% ipython --no-banner

In [1]: import numpy as np

In [2]: import numpy.linalg as la

In [3]: np.set_printoptions(suppress=True, linewidth=120)

In [4]: A = 0.2 ** np.abs(np.subtract.outer(np.arange(11), np.arange(11)))

In [5]: A.round(2) + 0
Out[5]: 
array([[1.  , 0.2 , 0.04, 0.01, 0.  , 0.  , 0.  , 0.  , 0.  , 0.  , 0.  ],
       [0.2 , 1.  , 0.2 , 0.04, 0.01, 0.  , 0.  , 0.  , 0.  , 0.  , 0.  ],
       [0.04, 0.2 , 1.  , 0.2 , 0.04, 0.01, 0.  , 0.  , 0.  , 0.  , 0.  ],
       [0.01, 0.04, 0.2 , 1.  , 0.2 , 0.04, 0.01, 0.  , 0.  , 0.  , 0.  ],
       [0.  , 0.01, 0.04, 0.2 , 1.  , 0.2 , 0.04, 0.01, 0.  , 0.  , 0.  ],
       [0.  , 0.  , 0.01, 0.04, 0.2 , 1.  , 0.2 , 0.04, 0.01, 0.  , 0.  ],
       [0.  , 0.  , 0.  , 0.01, 0.04, 0.2 , 1.  , 0.2 , 0.04, 0.01, 0.  ],
       [0.  , 0.  , 0.  , 0.  , 0.01, 0.04, 0.2 , 1.  , 0.2 , 0.04, 0.01],
       [0.  , 0.  , 0.  , 0.  , 0.  , 0.01, 0.04, 0.2 , 1.  , 0.2 , 0.04],
       [0.  , 0.  , 0.  , 0.  , 0.  , 0.  , 0.01, 0.04, 0.2 , 1.  , 0.2 ],
       [0.  , 0.  , 0.  , 0.  , 0.  , 0.  , 0.  , 0.01, 0.04, 0.2 , 1.  ]])

In [6]: np.allclose(A @ A.T, A.T @ A)
Out[6]: True

In [7]: round(np.abs(la.eigvals(A)).max(), 2)
Out[7]: np.float64(1.47)

In [8]: round(float(la.det(A)), 2)
Out[8]: 0.66

In [9]: np.round(la.matrix_power(A, 4), 2) + 0
Out[9]: 
array([[1.27, 0.92, 0.44, 0.17, 0.06, 0.02, 0.01, 0.  , 0.  , 0.  , 0.  ],
       [0.92, 1.53, 1.01, 0.47, 0.18, 0.06, 0.02, 0.01, 0.  , 0.  , 0.  ],
       [0.44, 1.01, 1.55, 1.01, 0.47, 0.18, 0.06, 0.02, 0.01, 0.  , 0.  ],
       [0.17, 0.47, 1.01, 1.55, 1.01, 0.47, 0.18, 0.06, 0.02, 0.01, 0.  ],
       [0.06, 0.18, 0.47, 1.01, 1.55, 1.01, 0.47, 0.18, 0.06, 0.02, 0.01],
       [0.02, 0.06, 0.18, 0.47, 1.01, 1.55, 1.01, 0.47, 0.18, 0.06, 0.02],
       [0.01, 0.02, 0.06, 0.18, 0.47, 1.01, 1.55, 1.01, 0.47, 0.18, 0.06],
       [0.  , 0.01, 0.02, 0.06, 0.18, 0.47, 1.01, 1.55, 1.01, 0.47, 0.17],
       [0.  , 0.  , 0.01, 0.02, 0.06, 0.18, 0.47, 1.01, 1.55, 1.01, 0.44],
       [0.  , 0.  , 0.  , 0.01, 0.02, 0.06, 0.18, 0.47, 1.01, 1.53, 0.92],
       [0.  , 0.  , 0.  , 0.  , 0.01, 0.02, 0.06, 0.17, 0.44, 0.92, 1.27]])

In [10]: la.determinant(A)
AttributeError: module 'numpy.linalg' has no attribute 'determinant'


In [11]: np.round(np.sort(np.abs(la.eigvals(A))), 2)
Out[11]: array([0.67, 0.69, 0.73, 0.78, 0.85, 0.93, 1.04, 1.16, 1.28, 1.39, 1.47])

In [12]: np.trace(A)
Out[12]: np.float64(11.0)

In [13]: low = la.cholesky(A)

In [14]: la.eigvalsh(A).min() > 0
Out[14]: np.True_

In [15]: round(float(np.prod(np.diag(low)) ** 2), 2), np.round(la.det(A), 2)
Out[15]: (0.66, np.float64(0.66))

In [16]: ev, evecs = la.eigh(A)

In [17]: x0 = np.array([2, 1, -1, 1, -3, 2, -2, 0, -3, 1, 2])

In [18]: np.round(evecs * np.maximum(ev, 0) @ evecs.T, 2) + 0
Out[18]: 
array([[1.  , 0.2 , 0.04, 0.01, 0.  , 0.  , 0.  , 0.  , 0.  , 0.  , 0.  ],
       [0.2 , 1.  , 0.2 , 0.04, 0.01, 0.  , 0.  , 0.  , 0.  , 0.  , 0.  ],
       [0.04, 0.2 , 1.  , 0.2 , 0.04, 0.01, 0.  , 0.  , 0.  , 0.  , 0.  ],
       [0.01, 0.04, 0.2 , 1.  , 0.2 , 0.04, 0.01, 0.  , 0.  , 0.  , 0.  ],
       [0.  , 0.01, 0.04, 0.2 , 1.  , 0.2 , 0.04, 0.01, 0.  , 0.  , 0.  ],
       [0.  , 0.  , 0.01, 0.04, 0.2 , 1.  , 0.2 , 0.04, 0.01, 0.  , 0.  ],
       [0.  , 0.  , 0.  , 0.01, 0.04, 0.2 , 1.  , 0.2 , 0.04, 0.01, 0.  ],
       [0.  , 0.  , 0.  , 0.  , 0.01, 0.04, 0.2 , 1.  , 0.2 , 0.04, 0.01],
       [0.  , 0.  , 0.  , 0.  , 0.  , 0.01, 0.04, 0.2 , 1.  , 0.2 , 0.04],
       [0.  , 0.  , 0.  , 0.  , 0.  , 0.  , 0.01, 0.04, 0.2 , 1.  , 0.2 ],
       [0.  , 0.  , 0.  , 0.  , 0.  , 0.  , 0.  , 0.01, 0.04, 0.2 , 1.  ]])

In [19]: np.round(np.abs(A).sum(axis=1).max(), 2), round(float(np.abs(ev).max()), 2)
Out[19]: (np.float64(1.5), 1.47)

In [20]: F = np.loadtxt("m.csv", delimiter=",")

In [21]: F
Out[21]: 
array([[ 0.,  0., -4.,  0.],
       [ 0.,  0.,  0.,  5.],
       [ 0.,  2.,  0.,  0.],
       [-2.,  0.,  0.,  0.]])

In [22]: proj = np.triu(np.array([[5, 5, 1, 2], [-5, -1, 1, -5], [-4, -5, -3, -3], [-1, 1, 1, -5]]), 1) + np.eye(4)

In [23]: M2 = proj @ F @ la.inv(proj)

In [24]: la.matrix_rank(M2)
Out[24]: np.int64(4)

In [25]: round(float(la.det(M2)), 2)
Out[25]: -80.0

In [26]: U, sv, VT = la.svd(F, full_matrices=False)

In [27]: U.shape, sv.shape, VT.shape
Out[27]: ((4, 4), (4,), (4, 4))

In [28]: np.abs(VT[0])
Out[28]: array([0., 0., 0., 1.])

In [29]: (sv > 1e-8).sum()
Out[29]: np.int64(4)

In [30]: np.sqrt((sv ** 2).sum()), round(float(la.norm(F)), 2)
Out[30]: (np.float64(7.0), 7.0)

In [31]: np.allclose(F @ F.T, F.T @ F)
Out[31]: False

In [32]: (F - F.T) / 2
Out[32]: 
array([[ 0. ,  0. , -2. ,  1. ],
       [ 0. ,  0. , -1. ,  2.5],
       [ 2. ,  1. ,  0. ,  0. ],
       [-1. , -2.5,  0. ,  0. ]])

In [33]: np.round(np.sort(np.abs(la.eigvals(F))), 2)
Out[33]: array([2.99, 2.99, 2.99, 2.99])

In [34]: round(la.det(F), 2)
Out[34]: np.float64(-80.0)

In [35]: np.allclose(F, F.T)
Out[35]: False

In [36]: data = np.array([[2, 3, 0, 0, 0, 0],
    ...:     [3, 2, 0, 0, 0, 0],
    ...:     [3, 2, 0, 0, 0, 0],
    ...:     [0, 0, 2, 3, 0, 0],
    ...:     [0, 0, 3, 2, 0, 0],
    ...:     [0, 0, 3, 2, 0, 0],
    ...:     [0, 0, 0, 0, 2, 3],
    ...:     [0, 0, 0, 0, 3, 2],
    ...:     [0, 0, 0, 0, 3, 2]])

In [37]: # rows 1 and 2 are equal

In [38]: M2 = np.array([[2, 2], [1, 1], [0, 1], [2, 0], [0, 2], [0, 0]])

In [39]: np.einsum("ij->j", data)
Out[39]: array([8, 7, 8, 7, 8, 7])

In [40]: la.matrix_rank(data @ M2)
Out[40]: np.int64(2)

In [41]: np.einsum("ik,kj->ij", data, M2)
Out[41]: 
array([[7, 7],
       [8, 8],
       [8, 8],
       [6, 2],
       [4, 3],
       [4, 3],
       [0, 4],
       [0, 6],
       [0, 6]])

In [42]: np.einsum("ik,kj->ji", data, M2)
Out[42]: 
array([[7, 8, 8, 6, 4, 4, 0, 0, 0],
       [7, 8, 8, 2, 3, 3, 4, 6, 6]])

In [43]: la.matrix_rank(np.vstack([data, M2.T]))
Out[43]: np.int64(6)

In [44]: M2 = np.c_[data[:, :1] @ np.array([[2]]), np.array([0, 3, 1, 1, 0, 1, 2, 3, 0])]

In [45]: M2
Out[45]: 
array([[4, 0],
       [6, 3],
       [6, 1],
       [0, 1],
       [0, 0],
       [0, 1],
       [0, 2],
       [0, 3],
       [0, 0]])

In [46]: np.round(la.lstsq(data, M2[:, 0])[0], 2) + 0
Out[46]: array([2., 0., 0., 0., 0., 0.])

In [47]: la.matrix_rank(np.c_[data, M2])
Out[47]: np.int64(7)

In [48]: gram = M2.T @ M2

In [49]: np.round(la.svd(M2, compute_uv=False) ** 2, 2)
Out[49]: array([96.1, 16.9])

In [50]: np.round(la.eigvalsh(gram)[::-1], 2)
Out[50]: array([96.1, 16.9])

In [51]: q, evecs = la.qr(data[:, :2])[0], la.qr(data[:, 2:])[0]

In [52]: sv = la.svd(q.T @ evecs, compute_uv=False)

In [53]: np.round(np.degrees(np.arccos(sv.clip(0, 1))), 2)
Out[53]: array([90., 90.])

In [54]: (sv > 0.9).sum()
Out[54]: np.int64(0)

In [55]: q, _ = la.qr(np.array([[-0.6, 0.9, 0.9, 0.6],
    ...:     [-0.5, 0.2, 1.6, 1.0],
    ...:     [-2.1, -1.3, 0.2, 0.4],
    ...:     [-1.5, 1.3, -1.3, -0.2]]))

In [56]: E = q[:, :4]

In [57]: E.round(2) + 0
Out[57]: 
array([[-0.22, -0.44, -0.49, -0.72],
       [-0.19, -0.1 , -0.74,  0.63],
       [-0.78,  0.61,  0.  , -0.13],
       [-0.56, -0.65,  0.45,  0.26]])

In [58]: # columns are unit length and at right angles

In [59]: u = np.array([-3, -3, 3, -1])

In [60]: M2 = F + np.outer(u, np.eye(4)[1])

In [61]: round(float(la.det(M2) / la.det(F)), 2), round(1 + la.solve(F, u)[1], 2)
Out[61]: (2.5, np.float64(2.5))

In [62]: M2
Out[62]: 
array([[ 0., -3., -4.,  0.],
       [ 0., -3.,  0.,  5.],
       [ 0.,  5.,  0.,  0.],
       [-2., -1.,  0.,  0.]])

In [63]: u, v = E[3], E[1]

In [64]: round(u @ u, 2)
Out[64]: np.float64(1.0)

In [65]: round(float(u @ v), 2)
Out[65]: -0.0

In [66]: p = (u @ v) / (u @ u) * u

In [67]: p.round(2) + 0
Out[67]: array([0., 0., 0., 0.])

In [68]: np.round(np.outer(u, v), 2)
Out[68]: 
array([[ 0.1 ,  0.06,  0.41, -0.35],
       [ 0.12,  0.07,  0.48, -0.41],
       [-0.08, -0.05, -0.34,  0.29],
       [-0.05, -0.03, -0.2 ,  0.17]])

In [69]: np.round(v - p, 2)
Out[69]: array([-0.19, -0.1 , -0.74,  0.63])

In [70]: (v - p) @ u
Out[70]: np.float64(0.0)

In [71]: q, evecs = la.qr(E[:, :1])[0], la.qr(E[:, 1:])[0]

In [72]: sv = la.svd(q.T @ evecs, compute_uv=False)

In [73]: np.round(np.degrees(np.arccos(sv.clip(0, 1))), 2)
Out[73]: array([90.])

In [74]: round(la.norm(q @ q.T - evecs @ evecs.T, 2), 2)
Out[74]: np.float64(1.0)

In [75]: sv.round(2) + 0
Out[75]: array([0.])

In [76]: M2 = E / la.norm(E, axis=1, keepdims=True)

In [77]: gram = M2 @ M2.T

In [78]: np.argwhere(np.triu(np.abs(gram) > 0.95, 1))
Out[78]: array([], shape=(0, 2), dtype=int64)

In [79]: gram.round(2) + 0
Out[79]: 
array([[1., 0., 0., 0.],
       [0., 1., 0., 0.],
       [0., 0., 1., 0.],
       [0., 0., 0., 1.]])

In [80]: (gram - 2 * np.eye(4)).round(6).argmax(axis=1)
Out[80]: array([1, 0, 0, 0])

In [81]: round(float(np.degrees(np.arccos(np.clip(gram[2, 3], -1, 1)))), 2)
Out[81]: 90.0

In [82]: x0 = np.array([-6, 7, 7, 4, 9, 1])

In [83]: rhs = data @ x0

In [84]: b, lr = np.zeros(6), 1 / la.norm(data, 2) ** 2

In [85]: for i in range(20):
    ...:     b -= lr * data.T @ (data @ b - rhs)
    ...:     if i % 5 == 0: print(i, round(la.norm(data @ b - rhs), 2))
    ...: 
0 11.87
5 9.92
10 8.29
15 6.93

In [86]: np.round(la.cond(data), 2)
Out[86]: np.float64(5.33)

In [87]: b.round(2)
Out[87]: array([-3.05,  3.61,  6.49,  4.58,  7.35,  2.9 ])

In [88]: J = np.array([[2, 0, 4, 3, 0, 6],
    ...:     [2, 4, 4, 3, 6, 6],
    ...:     [4, 4, 0, 6, 6, 0],
    ...:     [5, 0, 10, -4, 0, -8],
    ...:     [5, 10, 10, -4, -8, -8],
    ...:     [10, 10, 0, -8, -8, 0]])

In [89]: J
Out[89]: 
array([[ 2,  0,  4,  3,  0,  6],
       [ 2,  4,  4,  3,  6,  6],
       [ 4,  4,  0,  6,  6,  0],
       [ 5,  0, 10, -4,  0, -8],
       [ 5, 10, 10, -4, -8, -8],
       [10, 10,  0, -8, -8,  0]])

In [90]: J.ravel(order="F")
Out[90]: 
array([ 2,  2,  4,  5,  5, 10,  0,  4,  4,  0, 10, 10,  4,  4,  0, 10, 10,  0,  3,  3,  6, -4, -4, -8,  0,  6,  6,  0,
       -8, -8,  6,  6,  0, -8, -8,  0])

In [91]: blk = J.reshape(6, 2, -1)

In [92]: np.einsum("ihd,ihd->ih", blk, blk)
Out[92]: 
array([[ 20,  45],
       [ 36,  81],
       [ 32,  72],
       [125,  80],
       [225, 144],
       [200, 128]])

In [93]: blk.sum(axis=1)
Out[93]: 
array([[ 5,  0, 10],
       [ 5, 10, 10],
       [10, 10,  0],
       [ 1,  0,  2],
       [ 1,  2,  2],
       [ 2,  2,  0]])
